% python3 -q
>>> import numpy as np
>>> np.set_printoptions(precision=2, suppress=True, linewidth=200, legacy="1.25")
>>> arr = np.load("m.npy")
>>> print(arr)
[[ 0 -1  1 -1]
 [ 1  0  2 -1]
 [-1 -2  0  0]
 [ 1  1  0  0]]
>>> P = np.triu(np.array([[6, 9, 1, 6], [5, 4, 5, 4], [3, 8, 7, 7], [2, 0, 8, 1]]), 1) + np.eye(4)
>>> M2 = P @ arr @ np.linalg.inv(P)
>>> round(np.linalg.det(M2), 2)
1.0
>>> np.linalg.matrix_rank(M2)
4
>>> M2
array([[   14.,  -123.,   620., -3942.],
       [    0.,    -6.,    32.,  -201.],
       [    6.,   -49.,   239., -1513.],
       [    1.,    -8.,    39.,  -247.]])
>>> np.trace(M2), np.trace(arr)
(0.0, 0)
>>> feats = np.array([[0, 0, 0, 0, 0], [2, 0, 0, 0, 0]])
>>> feats
array([[0, 0, 0, 0, 0],
       [2, 0, 0, 0, 0]])
>>> np.linalg.matrix_rank(feats, rtol=0.1)
1
>>> E = np.loadtxt("case4.csv", delimiter=",")
>>> E
array([[ 1.,  0.,  0.,  0.],
       [ 0., -1.,  0.,  0.],
       [ 0.,  0.,  1.,  0.],
       [ 0.,  0.,  0., -1.]])
>>> evals, V = np.linalg.eigh(E)
>>> V.T @ E @ V
array([[-1.,  0.,  0.,  0.],
       [ 0., -1.,  0.,  0.],
       [ 0.,  0.,  1.,  0.],
       [ 0.,  0.,  0.,  1.]])
>>> V @ np.diag(evals) @ V.T
array([[ 1.,  0.,  0.,  0.],
       [ 0., -1.,  0.,  0.],
       [ 0.,  0.,  1.,  0.],
       [ 0.,  0.,  0., -1.]])
>>> print(np.linalg.eigvalsh(E + 2 * np.eye(4)))
[1. 1. 3. 3.]
>>> evals
array([-1., -1.,  1.,  1.])
>>> np.linalg.eigvalsh(E @ E)
array([1., 1., 1., 1.])
>>> evals.sum(), np.trace(E)
(0.0, 0.0)
>>> np.linalg.norm(E, axis=0)
array([1., 1., 1., 1.])
>>> np.linalg.pinv(E)
array([[ 1.,  0.,  0.,  0.],
       [ 0., -1.,  0.,  0.],
       [ 0.,  0.,  1.,  0.],
       [ 0.,  0.,  0., -1.]])
>>> E @ E.T
array([[1., 0., 0., 0.],
       [0., 1., 0., 0.],
       [0., 0., 1., 0.],
       [0., 0., 0., 1.]])
>>> X = np.load("x.npy")
>>> print(X)
[[ 2 -1]
 [-1  2]]
>>> evals, V = np.linalg.eigh(X)
>>> x = np.array([0, 0])
>>> V * np.abs(evals) @ V.T
array([[ 2., -1.],
       [-1.,  2.]])
>>> V * np.maximum(evals, 0) @ V.T
array([[ 2., -1.],
       [-1.,  2.]])
>>> x = np.ones(2)
>>> for _ in range(3):
...     x = X @ x
...     x /= np.linalg.norm(x)
...     print(round(x @ X @ x, 2))
... 
1.0
1.0
1.0
>>> x
array([0.71, 0.71])
>>> M2 = np.linalg.inv(X)
>>> np.linalg.inv(M2)
array([[ 2., -1.],
       [-1.,  2.]])
>>> np.round(np.linalg.det(X) * np.linalg.det(M2), 2)
1.0
>>> evals, V = np.linalg.eigh(X)
>>> np.abs(V[:, -1]).round(6).argmax()
0
>>> np.linalg.eigvalsh(X + 3 * np.eye(2))
array([4., 6.])
>>> np.abs(V[:, -1])
array([0.71, 0.71])
>>> np.linalg.svd(X, compute_uv=False)
array([3., 1.])
>>> np.round(V.T @ V, 2) + 0
array([[1., 0.],
       [0., 1.]])
>>> V @ np.diag(evals) @ V.T
array([[ 2., -1.],
       [-1.,  2.]])
>>> np.round(V.T @ X @ V, 2) + 0
array([[1., 0.],
       [0., 3.]])
>>> np.linalg.eigvalsh(X @ X)
array([1., 9.])
>>> P = np.triu(np.array([[9, -9], [-2, -5]]), 1) + np.eye(2)
>>> M2 = P @ X @ np.linalg.inv(P)
>>> print(np.poly(M2))
[ 1. -4.  3.]
>>> M = np.load("mat.npy")
>>> M
array([[-1.,  0.,  0.],
       [ 0.,  1.,  0.],
       [ 0.,  2.,  3.]])
>>> np.einsum("ij,ji->", M, M)
11.0
>>> print(np.einsum("ii->", M))
3.0
>>> np.kron(np.eye(2, dtype=int), M)
array([[-1.,  0.,  0., -0.,  0.,  0.],
       [ 0.,  1.,  0.,  0.,  0.,  0.],
       [ 0.,  2.,  3.,  0.,  0.,  0.],
       [-0.,  0.,  0., -1.,  0.,  0.],
       [ 0.,  0.,  0.,  0.,  1.,  0.],
       [ 0.,  0.,  0.,  0.,  2.,  3.]])
>>> np.round(np.linalg.det(M.T), 2)
-3.0
>>> np.linalg.eigvals(M)
array([ 3., -1.,  1.])
>>> np.round(np.linalg.det(M[::-1]), 2)
3.0
